$ python -q
>>> import numpy as np
>>> np.set_printoptions(precision=2, suppress=True, linewidth=160, sign=" ")
>>> mat = np.loadtxt("dump.csv", delimiter=",")
>>> mat
array([[ 0.99, -0.07, -0.03, -0.07],
       [-0.07,  0.07, -0.36, -0.93],
       [-0.03, -0.36,  0.86, -0.36],
       [-0.07, -0.93, -0.36,  0.07]])
>>> ev, V = np.linalg.eig(mat)
>>> np.sort(np.linalg.eigvals(np.linalg.inv(mat)))
array([-1.,  1.,  1.,  1.])
>>> np.einsum("ii->", mat)
np.float64(2.0)
>>> np.round(np.linalg.det(mat.T), 2)
np.float64(-1.0)
>>> round(np.linalg.eigvals(mat).sum().real, 2)
np.float64(2.0)
>>> A = np.load("data.npy")
>>> A
array([[ 0,  2,  0],
       [-4,  0,  0],
       [ 0,  0, -2]])
>>> # 2 groups of indices that never mix
>>> Y = A / np.linalg.norm(A, axis=1, keepdims=True)
>>> C2 = Y @ Y.T
>>> C2
array([[ 1.,  0.,  0.],
       [ 0.,  1.,  0.],
       [ 0.,  0.,  1.]])
>>> (C2 - 2 * np.eye(3)).round(6).argmax(axis=1)
array([ 1,  0,  0])
>>> C2[0]
array([ 1.,  0.,  0.])
>>> np.degrees(np.arccos(np.clip(C2[0, 2], -1, 1)))
np.float64(90.0)
>>> np.linalg.norm(Y, axis=1)
array([ 1.,  1.,  1.])
>>> data = np.loadtxt("mat.csv", delimiter=",")
>>> data
array([[ 1.07,  0.05,  0.2 , -0.15],
       [ 0.05,  1.93, -0.14, -0.2 ],
       [ 0.2 , -0.14,  1.68, -0.39],
       [-0.15, -0.2 , -0.39,  1.32]])
>>> w1 = np.array([[1, 1, 0, 0, 2], [1, 1, 1, 2, 2], [0, 2, 2, 1, 2]])
>>> c = np.array([-1, -1, 4, 1, -1])
>>> H = np.maximum(A @ w1 + c, 0)
>>> (H > 0).mean(axis=0)
array([ 0.33,  0.33,  0.67,  0.67,  0.33])
>>> C = np.array([[-2, -9], [-7, 6], [8, -7], [9, -6], [-4, -8]])
>>> H @ C
array([[ 72, -99],
       [ 41, -34],
       [  0,   0]])
>>> w1 @ C
array([[-17, -19],
       [  9, -38],
       [  3, -24]])
>>> (H @ C).round(6).argmax(axis=1)
array([ 0,  0,  0])
>>> theta = np.radians(135)
>>> r_ = np.eye(4)
>>> r_[2, 2] = r_[3, 3] = np.cos(theta)
>>> r_[2, 3], r_[3, 2] = -np.sin(theta), np.sin(theta)
>>> r_
array([[ 1.  ,  0.  ,  0.  ,  0.  ],
       [ 0.  ,  1.  ,  0.  ,  0.  ],
       [ 0.  ,  0.  , -0.71, -0.71],
       [ 0.  ,  0.  ,  0.71, -0.71]])
>>> Y = data @ r_.T
>>> round(np.linalg.det(r_), 2), round(np.trace(r_), 2)
(np.float64(1.0), np.float64(0.59))
>>> Y
array([[ 1.07,  0.05, -0.04,  0.25],
       [ 0.05,  1.93,  0.24,  0.04],
       [ 0.2 , -0.14, -0.91,  1.46],
       [-0.15, -0.2 , -0.66, -1.21]])
>>> np.abs(Y - data).max(axis=0)
array([ 0.  ,  0.  ,  2.59,  2.53])
>>> f, g = data[2], data[1]
>>> round(float(f @ f), 2)
3.03
>>> p = (f @ g) / (f @ f) * f
>>> round(float(np.linalg.norm(f + g) ** 2 + np.linalg.norm(f - g) ** 2), 2)
13.64
>>> np.outer(f, g)
array([[ 0.01,  0.39, -0.03, -0.04],
       [-0.01, -0.27,  0.02,  0.03],
       [ 0.08,  3.24, -0.24, -0.34],
       [-0.02, -0.75,  0.05,  0.08]])
>>> round(float(np.linalg.norm(data) ** 2 / np.linalg.norm(data, 2) ** 2), 2)
2.49
>>> round(float(np.linalg.norm(data[3], 1)), 2), np.round(np.linalg.norm(data[3], np.inf), 2)
(2.06, np.float64(1.32))
>>> np.linalg.norm(data, axis=1)
array([ 1.1 ,  1.95,  1.74,  1.4 ])
>>> m1 = np.loadtxt("block17.csv", delimiter=",")
>>> m1
array([[ 1.,  1., -1., -1.,  1.,  1., -1., -1.],
       [ 1.,  1., -1., -1., -1., -1.,  1.,  1.],
       [ 1.,  1.,  1.,  1., -1., -1., -1., -1.],
       [ 1., -1.,  1., -1.,  1., -1.,  1., -1.]])
>>> vec = np.array([0, 0, 1, -3, -3, -3, 1, 0])
>>> m1 @ np.eye(8)[6]
array([-1.,  1., -1.,  1.])
>>> (m1 * vec).sum(axis=1)
array([-5.,  9.,  3.,  5.])
>>> vec @ m1
Traceback (most recent call last):
  File "<python-input-51>", line 1, in <module>
    vec @ m1
    ~~~~^~~~
ValueError: matmul: Input operand 1 has a mismatch in its core dimension 0, with gufunc signature (n?,k),(k,m?)->(n?,m?) (size 4 is different from 8)
